In [1]: import numpy as np

In [2]: import numpy.linalg as la

In [3]: np.set_printoptions(suppress=True, linewidth=200)

In [4]: tidy = lambda a: np.round(a, 1) + 0

In [5]: feats = np.load("layer9.npy")

In [6]: tidy(feats)
Out[6]: 
array([[ -6.4,   8.2,  -1.2,  -8.7,  -8. ,   4.9],
       [ -4.2,  11.1,  -4.6,  -7.6,  -3.4,   2.2],
       [ -7.8,   6. ,  -4.1,  -8.6,  -4.1,   1.3],
       [  6.4,  -0.5,   3.6,   6.9,   1.3,   3.3],
       [  0.6,  -5.4,  -5.4,   5. ,  11.4,  -6.9],
       [  1.1, -14.7,   1.8,   9.1,   7.6,  -3.6],
       [  2.9,   1.4,   1.9,   3. ,  -0.4,   3.1],
       [  4.4, -15.4,  -0.7,  12.9,  14.1,  -7.2],
       [ -3.3,  14. ,  -2.8,  -8.3,  -6.6,   5. ],
       [  2.4,  -5. ,   6.4,   5.1,  -3.2,   5.2],
       [  4.2,   8.9,   6.4,   0.1,  -9.7,  10.8],
       [  0.7,  -0.4,   8.1,   1.1,  -9.4,   9.3],
       [ 10.9, -22.7,   7.1,  21.6,  13.4,  -3.7],
       [ -0.4,  -2.8,  -2.9,   2.5,   5.7,  -3. ],
       [ 20.7, -18.1,  18.8,  27.1,   3.2,   8.3],
       [ -3. , -10. ,  -1.2,   3.3,   5.5,  -3.7],
       [ -1.6,   5.9,  -2.3,  -2.9,  -1.2,   1.7],
       [ -9.7,   2. ,  -7.9,  -7.9,   1.8,  -4. ],
       [ -1.9,   3.3,  -5.6,  -1.5,   4.5,  -2.8],
       [ -4.6,  -0.9,   6.1,  -3.4, -10.9,   8.2],
       [ -7.1,  19. , -17.2, -12.6,   6.4,  -7. ],
       [ -6.4,  14. , -13.8, -10. ,   5.4,  -5.7]])

In [7]: labels = feats[:, 5] > np.median(feats[:, 5])

In [8]: r0 = feats[labels].mean(axis=0) - feats[~labels].mean(axis=0)

In [9]: np.argsort(-np.abs(r0).round(6), kind="stable")
Out[9]: array([4, 5, 2, 1, 0, 3])

In [10]: labels.astype(int)
Out[10]: array([1, 1, 0, 1, 0, 0, 1, 0, 1, 1, 1, 1, 0, 0, 1, 0, 1, 0, 0, 1, 0, 0])

In [11]: cen = feats - feats.mean(axis=0)

In [12]: evecs = la.svd(cen)[2][:4]

In [13]: B = cen - cen @ evecs.T @ evecs

In [14]: tidy(np.cov(cen @ evecs.T, rowvar=False))
Out[14]: 
array([[294.3,   0. ,   0. ,   0. ],
       [  0. , 106.3,   0. ,   0. ],
       [  0. ,   0. ,  20.8,   0. ],
       [  0. ,   0. ,   0. ,   0. ]])

In [15]: tidy(la.norm(B) / la.norm(cen))
Out[15]: np.float64(0.0)

In [16]: tidy(np.diag(evecs.T @ evecs))
Out[16]: array([0.8, 1. , 0.8, 0.5, 0.6, 0.4])

In [17]: Uu, sig, VT = la.svd(feats)

In [18]: evecs = VT[:(sig > 1e-8).sum()]

In [19]: rng = np.random.default_rng(348407)

In [20]: x = feats[13] + -2 * feats[12] + rng.integers(2) * np.eye(6)[5]

In [21]: tidy(x)
Out[21]: array([-22.2,  42.7, -17.1, -40.6, -21.1,   5.4])

In [22]: np.allclose(evecs.T @ evecs @ x, x)
Out[22]: False

In [23]: cen = feats - feats.mean(axis=0)

In [24]: Uu, sig, VT = la.svd(cen, full_matrices=False)

In [25]: tidy(sig)
Out[25]: array([78.6, 47.3, 20.9,  0. ,  0. ,  0. ])

In [26]: np.abs(Uu[:, 0]).argmax()
Out[26]: np.int64(14)

In [27]: tidy(VT[0] * np.sign(VT[0, np.abs(VT[0]).argmax()]))
Out[27]: array([-0.4,  0.6, -0.3, -0.6, -0.2,  0. ])

In [28]: tidy((sig ** 2).sum() ** 2 / (sig ** 4).sum())
Out[28]: np.float64(1.8)

In [29]: arr = np.loadtxt("run15.csv", delimiter=",")

In [30]: arr
Out[30]: 
array([[-5.,  0.,  0.,  0.,  0.,  0.,  0.,  0.,  0.],
       [ 6., -6.,  0.,  0.,  0.,  0.,  0.,  0.,  0.],
       [ 7., -9., -3.,  0.,  0.,  0.,  0.,  0.,  0.],
       [ 8., -9., -5.,  8.,  0.,  0.,  0.,  0.,  0.],
       [-3.,  0., -5., -8., -6.,  0.,  0.,  0.,  0.],
       [ 9., -3.,  8.,  2., -6.,  5.,  0.,  0.,  0.],
       [ 4.,  4., -8., -1., -1.,  5., -3.,  0.,  0.],
       [-2., -1., -1., -6.,  9.,  8.,  6.,  0.,  0.],
       [-5., -5., -8.,  8.,  0., -1., -8., -6.,  4.]])

In [31]: Uu, sig, VT = la.svd(arr)

In [32]: evecs = VT[:(sig > 1e-8).sum()]

In [33]: x = arr[2] + 2 * arr[6] + rng.integers(2) * np.eye(9)[8]

In [34]: x
Out[34]: array([ 15.,  -1., -19.,  -2.,  -2.,  10.,  -6.,   0.,   1.])

In [35]: tidy(np.diag(evecs.T @ evecs))
Out[35]: array([1. , 1. , 1. , 1. , 1. , 1. , 1. , 0.7, 0.3])

In [36]: tidy(evecs.T @ evecs)
Out[36]: 
array([[ 1. ,  0. ,  0. ,  0. ,  0. ,  0. ,  0. ,  0. ,  0. ],
       [ 0. ,  1. ,  0. ,  0. ,  0. ,  0. ,  0. ,  0. ,  0. ],
       [ 0. ,  0. ,  1. ,  0. ,  0. ,  0. ,  0. ,  0. ,  0. ],
       [ 0. ,  0. ,  0. ,  1. ,  0. ,  0. ,  0. ,  0. ,  0. ],
       [ 0. ,  0. ,  0. ,  0. ,  1. ,  0. ,  0. ,  0. ,  0. ],
       [ 0. ,  0. ,  0. ,  0. ,  0. ,  1. ,  0. ,  0. ,  0. ],
       [ 0. ,  0. ,  0. ,  0. ,  0. ,  0. ,  1. ,  0. ,  0. ],
       [ 0. ,  0. ,  0. ,  0. ,  0. ,  0. ,  0. ,  0.7, -0.5],
       [ 0. ,  0. ,  0. ,  0. ,  0. ,  0. ,  0. , -0.5,  0.3]])
